In [1]: import numpy as np

In [2]: np.set_printoptions(suppress=True, linewidth=140)

In [3]: K = np.loadtxt("data.csv", delimiter=",")

In [4]: K
Out[4]: 
array([[3., 3., 0., 0., 0., 0., 3., 0., 1., 1.],
       [0., 1., 0., 2., 0., 2., 0., 0., 1., 0.],
       [0., 0., 4., 2., 2., 3., 3., 3., 2., 2.],
       [0., 2., 4., 3., 2., 3., 0., 2., 3., 1.],
       [3., 0., 0., 1., 0., 1., 2., 2., 0., 2.],
       [2., 0., 6., 3., 3., 1., 2., 2., 1., 1.],
       [0., 2., 6., 0., 3., 0., 0., 2., 3., 2.],
       [1., 0., 4., 0., 2., 0., 2., 2., 0., 2.],
       [3., 3., 0., 2., 0., 1., 2., 3., 1., 1.],
       [1., 0., 4., 2., 2., 3., 3., 2., 2., 0.],
       [1., 3., 2., 0., 1., 2., 2., 1., 1., 0.],
       [0., 0., 4., 0., 2., 0., 3., 2., 0., 2.],
       [1., 3., 0., 2., 0., 2., 1., 3., 2., 3.]])

In [5]: np.linalg.cond(K) > 100
Out[5]: np.True_

In [6]: [round(float(x), 2) for x in np.linalg.svd(K, compute_uv=False)[:3]]
Out[6]: [19.19, 8.55, 6.15]

In [7]: np.argsort(-np.linalg.norm(K, axis=0).round(6), kind="stable")[:3]
Out[7]: array([2, 6, 7])

In [8]: np.linalg.matrix_rank(K, rtol=0.1)
Out[8]: np.int64(6)

In [9]: U, s, VT = np.linalg.svd(K)

In [10]: s.round(2) + 0
Out[10]: array([19.19,  8.55,  6.15,  5.  ,  3.96,  3.25,  1.69,  1.49,  1.17,  0.  ])

In [11]: out = U[:, :9] @ np.diag(s[:9]) @ VT[:9]

In [12]: np.linalg.matrix_rank(out)
Out[12]: np.int64(9)

In [13]: round(np.abs(K - out).max(), 2)
Out[13]: np.float64(0.0)

In [14]: r = np.linalg.matrix_rank(K)

In [15]: r
Out[15]: np.int64(9)

In [16]: null = np.linalg.svd(K)[2][r:].T

In [17]: np.round(null[:, 0] / null[np.abs(null[:, 0]).round(6).argmax(), 0], 2) + 0
Out[17]: array([ 0. ,  0. , -0.5,  0. ,  1. ,  0. ,  0. ,  0. ,  0. ,  0. ])

In [18]: np.round(null @ null.T, 2) + 0
Out[18]: 
array([[ 0. ,  0. ,  0. ,  0. ,  0. ,  0. ,  0. ,  0. ,  0. ,  0. ],
       [ 0. ,  0. ,  0. ,  0. ,  0. ,  0. ,  0. ,  0. ,  0. ,  0. ],
       [ 0. ,  0. ,  0.2,  0. , -0.4,  0. ,  0. ,  0. ,  0. ,  0. ],
       [ 0. ,  0. ,  0. ,  0. ,  0. ,  0. ,  0. ,  0. ,  0. ,  0. ],
       [ 0. ,  0. , -0.4,  0. ,  0.8,  0. ,  0. ,  0. ,  0. ,  0. ],
       [ 0. ,  0. ,  0. ,  0. ,  0. ,  0. ,  0. ,  0. ,  0. ,  0. ],
       [ 0. ,  0. ,  0. ,  0. ,  0. ,  0. ,  0. ,  0. ,  0. ,  0. ],
       [ 0. ,  0. ,  0. ,  0. ,  0. ,  0. ,  0. ,  0. ,  0. ,  0. ],
       [ 0. ,  0. ,  0. ,  0. ,  0. ,  0. ,  0. ,  0. ,  0. ,  0. ],
       [ 0. ,  0. ,  0. ,  0. ,  0. ,  0. ,  0. ,  0. ,  0. ,  0. ]])

In [19]: [int(np.linalg.matrix_rank(K[:i])) for i in range(1, len(K) + 1)]
Out[19]: [1, 2, 3, 4, 5, 6, 7, 8, 9, 9, 9, 9, 9]

In [20]: [int(np.linalg.matrix_rank(np.delete(K, i, axis=0))) for i in range(13)]
Out[20]: [9, 9, 9, 9, 9, 9, 9, 9, 9, 9, 9, 9, 9]
